>>> import numpy as np
>>> from numpy import linalg as LA
>>> np.set_printoptions(precision=2, suppress=True, linewidth=160)
>>> J = np.load("x.npy")
>>> J
array([[0, 0, 0, 0, 0, 0, 0, 0, 0, 0],
       [0, 0, 0, 0, 0, 0, 0, 1, 0, 0],
       [0, 0, 0, 0, 0, 0, 0, 0, 0, 0],
       [0, 0, 0, 0, 1, 1, 0, 0, 0, 1],
       [0, 0, 0, 1, 0, 0, 0, 1, 0, 1],
       [0, 0, 0, 1, 0, 0, 0, 0, 1, 0],
       [0, 0, 0, 0, 0, 0, 0, 0, 0, 0],
       [0, 1, 0, 0, 1, 0, 0, 0, 0, 0],
       [0, 0, 0, 0, 0, 1, 0, 0, 0, 0],
       [0, 0, 0, 1, 1, 0, 0, 0, 0, 0]])
>>> # columns 0 and 2 are equal
>>> Uu, sig, Vh = LA.svd(J)
>>> evecs = Vh[:(sig > 1e-8).sum()]
>>> rng = np.random.default_rng(51656)
>>> x = J[3] + -1 * J[1] + rng.integers(2) * np.eye(10)[9]
>>> x
array([ 0.,  0.,  0.,  0.,  1.,  1.,  0., -1.,  0.,  1.])
>>> LA.matrix_rank(np.vstack([J, x]))
np.int64(7)
>>> np.round(evecs.T @ evecs, 2) + 0
array([[0., 0., 0., 0., 0., 0., 0., 0., 0., 0.],
       [0., 1., 0., 0., 0., 0., 0., 0., 0., 0.],
       [0., 0., 0., 0., 0., 0., 0., 0., 0., 0.],
       [0., 0., 0., 1., 0., 0., 0., 0., 0., 0.],
       [0., 0., 0., 0., 1., 0., 0., 0., 0., 0.],
       [0., 0., 0., 0., 0., 1., 0., 0., 0., 0.],
       [0., 0., 0., 0., 0., 0., 0., 0., 0., 0.],
       [0., 0., 0., 0., 0., 0., 0., 1., 0., 0.],
       [0., 0., 0., 0., 0., 0., 0., 0., 1., 0.],
       [0., 0., 0., 0., 0., 0., 0., 0., 0., 1.]])
>>> np.allclose(evecs.T @ evecs @ x, x)
True
>>> np.argwhere(np.triu(J))
array([[1, 7],
       [3, 4],
       [3, 5],
       [3, 9],
       [4, 7],
       [4, 9],
       [5, 8]])
>>> Lm = np.diag(J.sum(axis=1)) - J
>>> print(round(LA.det(Lm[1:, 1:])))
0
>>> np.round(LA.eigvalsh(Lm), 2) + 0
array([0.  , 0.  , 0.  , 0.  , 0.3 , 0.75, 2.24, 2.45, 3.8 , 4.46])
>>> print(Lm)
[[ 0  0  0  0  0  0  0  0  0  0]
 [ 0  1  0  0  0  0  0 -1  0  0]
 [ 0  0  0  0  0  0  0  0  0  0]
 [ 0  0  0  3 -1 -1  0  0  0 -1]
 [ 0  0  0 -1  3  0  0 -1  0 -1]
 [ 0  0  0 -1  0  2  0  0 -1  0]
 [ 0  0  0  0  0  0  0  0  0  0]
 [ 0 -1  0  0 -1  0  0  2  0  0]
 [ 0  0  0  0  0 -1  0  0  1  0]
 [ 0  0  0 -1 -1  0  0  0  0  2]]
>>> F = np.loadtxt("case13.csv", delimiter=",")
>>> F
array([[ 1.,  1.,  1.,  0.,  0.,  0.,  2.,  0.,  3.,  2.,  3.],
       [ 1.,  9.,  7.,  6.,  8.,  6.,  6.,  8.,  5.,  4.,  9.],
       [ 1.,  7., 10.,  3.,  3.,  9.,  2.,  6.,  6.,  5.,  9.],
       [ 0.,  6.,  3.,  5.,  7.,  3.,  4.,  6.,  1.,  1.,  4.],
       [ 0.,  8.,  3.,  7., 10.,  3.,  6.,  8.,  1.,  1.,  5.],
       [ 0.,  6.,  9.,  3.,  3.,  9.,  0.,  6.,  3.,  3.,  6.],
       [ 2.,  6.,  2.,  4.,  6.,  0.,  8.,  4.,  6.,  4.,  8.],
       [ 0.,  8.,  6.,  6.,  8.,  6.,  4.,  8.,  2.,  2.,  6.],
       [ 3.,  5.,  6.,  1.,  1.,  3.,  6.,  2., 10.,  7., 11.],
       [ 2.,  4.,  5.,  1.,  1.,  3.,  4.,  2.,  7.,  5.,  8.],
       [ 3.,  9.,  9.,  4.,  5.,  6.,  8.,  6., 11.,  8., 14.]])
>>> # looks like rank 3
>>> rk = LA.matrix_rank(F)
>>> rk
np.int64(3)
>>> ns = LA.svd(F)[2][rk:].T
>>> print(ns.shape)
(11, 8)
>>> [int(LA.matrix_rank(F[:i])) for i in range(1, len(F) + 1)]
[1, 2, 3, 3, 3, 3, 3, 3, 3, 3, 3]
>>> LA.matrix_rank(F.T @ F), LA.matrix_rank(F @ F.T)
(np.int64(3), np.int64(3))
>>> [int(LA.matrix_rank(np.delete(F, i, axis=0))) for i in range(11)]
[3, 3, 3, 3, 3, 3, 3, 3, 3, 3, 3]
>>> arr = np.array([[8, -15, -3, -8, 6, -5, -1],
...     [-5, 9, 1, 5, -3, 4, 0],
...     [-2, 0, -8, 2, 6, 10, -6],
...     [1, 0, 4, -1, -3, -5, 3]])
>>> # rank 2
>>> Uu, sig, Vh = LA.svd(arr)
>>> evecs = Vh[:(sig > 1e-8).sum()]
>>> x = arr[2] + 5 * arr[3] + rng.integers(2) * np.eye(7)[3]
>>> x
array([  3.,   0.,  12.,  -3.,  -9., -15.,   9.])
>>> np.diag(evecs.T @ evecs)
array([0.16, 0.53, 0.29, 0.16, 0.24, 0.45, 0.15])
>>> LA.matrix_rank(np.vstack([arr, x]))
np.int64(2)
>>> np.round(LA.norm(x - evecs.T @ evecs @ x), 2)
np.float64(0.0)
>>> print(np.allclose(evecs.T @ evecs @ x, x))
True
>>> feats = np.array([[1, 1, 1, -2, -2, 1, 1, -1],
...     [2, 1, -2, 2, -2, 2, 0, 0],
...     [2, 0, 1, 2, 2, 0, 2, -1],
...     [2, 2, 1, -2, -1, 2, 1, 1],
...     [-2, -1, 2, 1, -2, -2, 2, -2],
...     [1, 1, -2, -1, 0, 0, -1, -2],
...     [-2, 0, 0, 1, 2, -1, 1, 1],
...     [2, 2, 1, -1, -2, 1, -1, -2]])
>>> B = feats ** -1
Traceback (most recent call last):
  File "<python-input-40>", line 1, in <module>
    B = feats ** -1
        ~~~~~~^^~~~
ValueError: Integers to negative integer powers are not allowed.
>>> B = LA.inv(feats)
>>> np.round(feats @ B, 2) + 0
array([[1., 0., 0., 0., 0., 0., 0., 0.],
       [0., 1., 0., 0., 0., 0., 0., 0.],
       [0., 0., 1., 0., 0., 0., 0., 0.],
       [0., 0., 0., 1., 0., 0., 0., 0.],
       [0., 0., 0., 0., 1., 0., 0., 0.],
       [0., 0., 0., 0., 0., 1., 0., 0.],
       [0., 0., 0., 0., 0., 0., 1., 0.],
       [0., 0., 0., 0., 0., 0., 0., 1.]])
>>> round(float(LA.slogdet(feats)[0]), 2)
1.0
>>> LA.det(feats) * B
array([[-1764.,  -204.,   177.,  1398.,   690.,   612., -1131.,  -375.],
       [ -952.,    50.,  -170.,   856.,   388.,   424.,   522.,   438.],
       [  266.,  -184.,   109.,  -326.,  -188.,  -596.,   111.,   489.],
       [ -196.,   278.,    88.,  -200.,    22.,  -260.,   216.,   300.],
       [  784.,  -128.,   263.,  -676.,  -580.,  -190.,   489.,   153.],
       [ 3486.,   450.,   192., -2628., -1674., -1350.,  1254.,   498.],
       [  224.,   104.,   163.,   334.,   256.,   262.,    87.,  -501.],
       [-1638.,   -84.,  -231.,  1386.,   588.,   252.,  -567.,  -357.]])
>>> np.round(LA.cond(feats), 2)
np.float64(29.03)
>>> f, r1 = feats[5], feats[4]
>>> f @ f
np.int64(12)
>>> pr = (f @ r1) / (f @ f) * f
>>> print((r1 - pr) @ f)
0.0
>>> pr
array([-0.5, -0.5,  1. ,  0.5, -0. , -0. ,  0.5,  1. ])
>>> f = np.array([-2, -2, 1, -3, -3, 0, 1, 1])
>>> B = feats + np.outer(f, np.eye(8)[6])
>>> print(B)
[[ 1.  1.  1. -2. -2.  1. -1. -1.]
 [ 2.  1. -2.  2. -2.  2. -2.  0.]
 [ 2.  0.  1.  2.  2.  0.  3. -1.]
 [ 2.  2.  1. -2. -1.  2. -2.  1.]
 [-2. -1.  2.  1. -2. -2. -1. -2.]
 [ 1.  1. -2. -1.  0.  0. -1. -2.]
 [-2.  0.  0.  1.  2. -1.  2.  1.]
 [ 2.  2.  1. -1. -2.  1.  0. -2.]]
>>> LA.matrix_rank(B - feats)
np.int64(1)
>>> t3 = np.stack([feats, 5 * feats, feats[::-1]])
>>> LA.matrix_rank(t3.reshape(3, -1))
np.int64(2)
>>> t3.sum(axis=0)
array([[  8,   8,   7, -13, -14,   7,   5,  -8],
       [ 10,   6, -12,  13, -10,  11,   1,   1],
       [ 13,   1,   4,  11,  12,   0,  11,  -8],
       [ 10,  11,   8, -11,  -8,  10,   8,   4],
       [-10,  -4,  13,   4, -13, -10,  13, -11],
       [  8,   6, -11,  -4,   2,   0,  -4, -13],
       [-10,   1,  -2,   8,  10,  -4,   6,   6],
       [ 13,  13,   7,  -8, -14,   7,  -5, -13]])
>>> LA.matrix_rank(t3)
array([8, 8, 8])
>>> B = feats / np.sqrt((feats ** 2).mean(axis=1, keepdims=True))
>>> LA.norm(B, axis=1)
array([2.83, 2.83, 2.83, 2.83, 2.83, 2.83, 2.83, 2.83])
>>> LA.matrix_rank(feats - feats.mean(axis=1, keepdims=True))
np.int64(7)
>>> feats - feats.mean(axis=1, keepdims=True)
array([[ 1.  ,  1.  ,  1.  , -2.  , -2.  ,  1.  ,  1.  , -1.  ],
       [ 1.62,  0.62, -2.38,  1.62, -2.38,  1.62, -0.38, -0.38],
       [ 1.  , -1.  ,  0.  ,  1.  ,  1.  , -1.  ,  1.  , -2.  ],
       [ 1.25,  1.25,  0.25, -2.75, -1.75,  1.25,  0.25,  0.25],
       [-1.5 , -0.5 ,  2.5 ,  1.5 , -1.5 , -1.5 ,  2.5 , -1.5 ],
       [ 1.5 ,  1.5 , -1.5 , -0.5 ,  0.5 ,  0.5 , -0.5 , -1.5 ],
       [-2.25, -0.25, -0.25,  0.75,  1.75, -1.25,  0.75,  0.75],
       [ 2.  ,  2.  ,  1.  , -1.  , -2.  ,  1.  , -1.  , -2.  ]])
>>> E = np.loadtxt("layer12.csv", delimiter=",")
>>> E
array([[30.,  1.,  0.,  0., 38., 50., 13., 11.],
       [ 0.,  0.,  0.,  0.,  0., 11.,  0.,  0.],
       [ 0.,  0.,  4.,  0.,  0.,  0.,  0.,  0.],
       [45.,  9., 29.,  3., 54., 44., 45., 22.],
       [ 0.,  0.,  0.,  0.,  0.,  0.,  0.,  0.],
       [ 0.,  0.,  0.,  0.,  0.,  0.,  0.,  0.],
       [25., 19., 10., 15.,  7., 26., 29.,  0.],
       [16., 18.,  0., 11.,  0., 23., 16.,  0.],
       [17.,  0.,  0.,  0., 24., 38.,  0.,  4.],
       [ 1.,  0.,  0.,  0.,  0., 23.,  0.,  0.],
       [ 6.,  8.,  0.,  2.,  0., 17.,  1.,  0.],
       [11., 14.,  0.,  2.,  0., 29.,  5.,  0.],
       [ 0.,  0., 35., 16.,  0.,  0.,  0.,  0.],
       [ 0.,  0.,  0.,  0.,  0.,  0.,  0.,  0.],
       [ 0.,  2.,  5., 13.,  0.,  0.,  0.,  0.],
       [ 0.,  0.,  0.,  0.,  0.,  0.,  0.,  0.],
       [45., 27., 40., 22., 43., 50., 56., 16.],
       [ 8.,  5.,  0.,  0.,  1., 38.,  0.,  0.],
       [ 0.,  0.,  0.,  0.,  0., 41.,  0.,  0.],
       [42., 16., 40., 20., 40., 29., 53., 11.],
       [ 0.,  3., 21., 18.,  0.,  0.,  0.,  0.],
       [ 0.,  0.,  0.,  0.,  0.,  0.,  0.,  0.],
       [17.,  9.,  4.,  0., 13., 32., 11.,  0.],
       [27.,  4., 39.,  8., 38., 23., 31., 20.],
       [18.,  0.,  0.,  0., 25., 29.,  0.,  1.],
       [19.,  1.,  0.,  0., 16., 32.,  5.,  0.],
       [30.,  0., 24.,  4., 32., 11., 31.,  5.],
       [ 0.,  0.,  0.,  0.,  0.,  0.,  0.,  0.],
       [ 0.,  0.,  0.,  0.,  0., 11.,  0.,  0.],
       [ 0.,  0.,  0.,  0.,  0.,  0.,  0.,  0.],
       [23.,  0.,  0.,  0., 38., 29.,  4., 13.],
       [ 0., 12., 31., 14.,  1., 17.,  5.,  4.],
       [ 0.,  0.,  9.,  0.,  2.,  0.,  0.,  0.],
       [15.,  0., 14.,  0., 21.,  0.,  9.,  1.],
       [40., 22., 47., 25., 39., 35., 54., 15.],
       [13.,  7., 16.,  8.,  7., 14., 14.,  0.],
       [ 2.,  2., 32., 24.,  0.,  0., 15.,  0.],
       [ 0.,  0., 42., 18.,  0.,  0.,  7.,  1.],
       [ 5.,  0.,  0.,  0.,  4.,  2.,  0.,  0.],
       [ 0.,  0., 23., 19.,  0.,  0.,  0.,  0.],
       [ 0.,  0.,  0.,  3.,  0.,  0.,  0.,  0.]])
>>> # rows 4 and 5 are equal
>>> C = E[[24, 34]].astype(float)
>>> for _ in range(4):
...     z = LA.norm(E[:, None] - C, axis=-1).argmin(axis=1)
...     C = np.array([E[z == j].mean(axis=0) for j in range(2)])
... 
>>> z
array([1, 0, 0, 1, 0, 0, 0, 0, 0, 0, 0, 0, 0, 0, 0, 0, 1, 0, 0, 1, 0, 0, 0, 1, 0, 0, 1, 0, 0, 0, 0, 0, 0, 0, 1, 0, 0, 0, 0, 0, 0])
>>> C[1] - C[0]
array([31.24,  8.34, 24.05,  6.92, 35.89, 22.45, 36.87, 13.58])
>>> np.abs(C[1] - C[0]).argmax()
np.int64(6)
